In [1]: import numpy as np

In [2]: np.set_printoptions(precision=2, suppress=True, linewidth=160)

In [3]: def tidy(a):
   ...:     return np.round(a, 2) + 0
   ...: 

In [4]: W2 = np.array([[-3, -2, 1]])

In [5]: rng = np.random.default_rng(13521)

In [6]: m1 = rng.normal(size=(22, 1)) @ W2 + np.array([3, 0, 2])

In [7]: tidy(m1)
Out[7]: 
array([[ 1.  , -1.34,  2.67],
       [ 1.64, -0.91,  2.45],
       [ 6.65,  2.44,  0.78],
       [ 2.19, -0.54,  2.27],
       [ 3.43,  0.29,  1.86],
       [ 0.95, -1.36,  2.68],
       [ 4.58,  1.05,  1.47],
       [-1.24, -2.83,  3.41],
       [ 1.41, -1.06,  2.53],
       [ 1.44, -1.04,  2.52],
       [ 7.32,  2.88,  0.56],
       [ 7.8 ,  3.2 ,  0.4 ],
       [ 1.5 , -1.  ,  2.5 ],
       [ 3.23,  0.15,  1.92],
       [10.81,  5.21, -0.6 ],
       [ 4.22,  0.81,  1.59],
       [-0.16, -2.1 ,  3.05],
       [ 7.58,  3.05,  0.47],
       [ 7.45,  2.97,  0.52],
       [ 0.92, -1.39,  2.69],
       [ 0.18, -1.88,  2.94],
       [ 3.86,  0.58,  1.71]])

In [8]: W2 = m1[[15, 1]].astype(float)

In [9]: for _ in range(5):
   ...:     z = np.linalg.norm(m1[:, None] - W2, axis=-1).argmin(axis=1)
   ...:     W2 = np.array([m1[z == j].mean(axis=0) for j in range(2)])
   ...: 

In [10]: z
Out[10]: array([1, 1, 0, 1, 1, 1, 0, 1, 1, 1, 0, 0, 1, 1, 0, 1, 1, 0, 0, 1, 1, 1])

In [11]: np.abs(W2[1] - W2[0]).argmax()
Out[11]: np.int64(0)

In [12]: print(tidy(W2[1] - W2[0]))
[-5.82 -3.88  1.94]

In [13]: np.bincount(z)
Out[13]: array([ 7, 15])

In [14]: tidy(W2)
Out[14]: 
array([[ 7.46,  2.97,  0.51],
       [ 1.64, -0.91,  2.45]])

In [15]: U, sv, VT = np.linalg.svd(m1)

In [16]: np.argmax(sv[:-1] / (sv[1:] + 1e-6)) + 1
Out[16]: np.int64(2)

In [17]: tidy(sv)
Out[17]: array([23.49, 11.24,  0.  ])

In [18]: M2 = U[:, :2] @ np.diag(sv[:2]) @ VT[:2]

In [19]: tidy(np.linalg.norm(m1 - M2) / np.linalg.norm(m1))
Out[19]: np.float64(0.0)

In [20]: np.linalg.matrix_rank(m1, rtol=0.05)
Out[20]: np.int64(2)

In [21]: np.linalg.matrix_rank(M2)
Out[21]: np.int64(2)

In [22]: r = np.linalg.matrix_rank(m1)

In [23]: r
Out[23]: np.int64(2)

In [24]: ns = np.linalg.svd(m1)[2][r:].T

In [25]: np.linalg.matrix_rank(m1.T @ m1), np.linalg.matrix_rank(m1 @ m1.T)
Out[25]: (np.int64(2), np.int64(2))

In [26]: tidy(m1 @ np.linalg.pinv(m1) @ m1)
Out[26]: 
array([[ 1.  , -1.34,  2.67],
       [ 1.64, -0.91,  2.45],
       [ 6.65,  2.44,  0.78],
       [ 2.19, -0.54,  2.27],
       [ 3.43,  0.29,  1.86],
       [ 0.95, -1.36,  2.68],
       [ 4.58,  1.05,  1.47],
       [-1.24, -2.83,  3.41],
       [ 1.41, -1.06,  2.53],
       [ 1.44, -1.04,  2.52],
       [ 7.32,  2.88,  0.56],
       [ 7.8 ,  3.2 ,  0.4 ],
       [ 1.5 , -1.  ,  2.5 ],
       [ 3.23,  0.15,  1.92],
       [10.81,  5.21, -0.6 ],
       [ 4.22,  0.81,  1.59],
       [-0.16, -2.1 ,  3.05],
       [ 7.58,  3.05,  0.47],
       [ 7.45,  2.97,  0.52],
       [ 0.92, -1.39,  2.69],
       [ 0.18, -1.88,  2.94],
       [ 3.86,  0.58,  1.71]])

In [27]: tidy(np.trace(np.linalg.pinv(m1) @ m1))
Out[27]: np.float64(2.0)

In [28]: print(np.unique(m1.round(6), axis=0).shape)
(22, 3)

In [29]: np.abs(np.diag(np.linalg.qr(m1)[1])) > 1e-9
Out[29]: array([ True,  True, False])

In [30]: cen = m1 - m1.mean(axis=0)

In [31]: vecs = np.linalg.svd(cen)[2][:2]

In [32]: M2 = cen - cen @ vecs.T @ vecs

In [33]: tidy(np.diag(vecs.T @ vecs))
Out[33]: array([0.69, 0.74, 0.57])

In [34]: tidy(np.linalg.norm(M2) / np.linalg.norm(cen))
Out[34]: np.float64(0.0)

In [35]: print(tidy(M2.std(axis=0)))
[0. 0. 0.]

In [36]: print(np.linalg.norm(M2, axis=1).round(6).argmax())
0

In [37]: mat = np.array([[35.01, 17.0, -1.99, 24.98],
    ...:     [-4.99, -7.0, 14.0, -15.01],
    ...:     [9.98, 4.03, 1.95, 4.98]])

In [38]: vec = np.array([-2, -2, -2, -2])

In [39]: a = np.maximum(mat @ vec, 0)

In [40]: print(np.maximum(mat @ (3 * vec), 0))
[ 0. 78.  0.]

In [41]: np.flatnonzero(a > 1e-9)
Out[41]: array([1])

In [42]: np.tanh(mat @ vec)
Out[42]: array([-1.,  1., -1.])

In [43]: tidy(mat.T @ a)
Out[43]: array([-129.74, -182.  ,  364.  , -390.26])

In [44]: A = np.load("dump.npy")

In [45]: A
Out[45]: 
array([[  5.38,   1.2 ,   9.54],
       [ 14.06,  -0.53,  15.19],
       [ -7.27,   4.84,  -4.01],
       [-12.61,   7.3 , -14.08],
       [  2.24,   3.44,  -0.15],
       [  4.58,   1.11,  10.2 ],
       [ 20.66,  -1.8 ,  19.31],
       [-18.11,   7.88, -15.28],
       [  0.48,   2.48,   4.9 ],
       [ -0.13,   3.16,   1.86],
       [ -2.56,   4.55,  -3.99],
       [ -5.42,   5.07,  -5.64],
       [ 17.16,  -1.1 ,  16.98],
       [ -2.16,   3.68,  -0.03],
       [  3.74,   3.08,   1.14],
       [  1.68,   2.23,   5.72],
       [ -5.21,   4.69,  -3.93],
       [  1.46,   4.8 ,  -6.32],
       [  4.16,   2.63,   3.12],
       [ 20.42,  -0.76,  14.49]])

In [46]: M2 = np.c_[A[:, :1] @ np.array([[1]]), np.array([-2, -2, 2, -1, 1, -2, 0, -2, 0, 2, -1, 2, 1, 2, 2, -2, 1, -1, 0, 0])]

In [47]: M2
Out[47]: 
array([[  5.38,  -2.  ],
       [ 14.06,  -2.  ],
       [ -7.27,   2.  ],
       [-12.61,  -1.  ],
       [  2.24,   1.  ],
       [  4.58,  -2.  ],
       [ 20.66,   0.  ],
       [-18.11,  -2.  ],
       [  0.48,   0.  ],
       [ -0.13,   2.  ],
       [ -2.56,  -1.  ],
       [ -5.42,   2.  ],
       [ 17.16,   1.  ],
       [ -2.16,   2.  ],
       [  3.74,   2.  ],
       [  1.68,  -2.  ],
       [ -5.21,   1.  ],
       [  1.46,  -1.  ],
       [  4.16,   0.  ],
       [ 20.42,   0.  ]])

In [48]: np.linalg.matrix_rank(np.c_[A, M2])
Out[48]: np.int64(4)

In [49]: print(np.linalg.matrix_rank(M2))
2

In [50]: tidy(np.linalg.norm(M2 - A @ np.linalg.lstsq(A, M2)[0], axis=0))
Out[50]: array([0.  , 6.66])

In [51]: tidy(np.linalg.lstsq(A, M2[:, 0])[0])
Out[51]: array([1., 0., 0.])
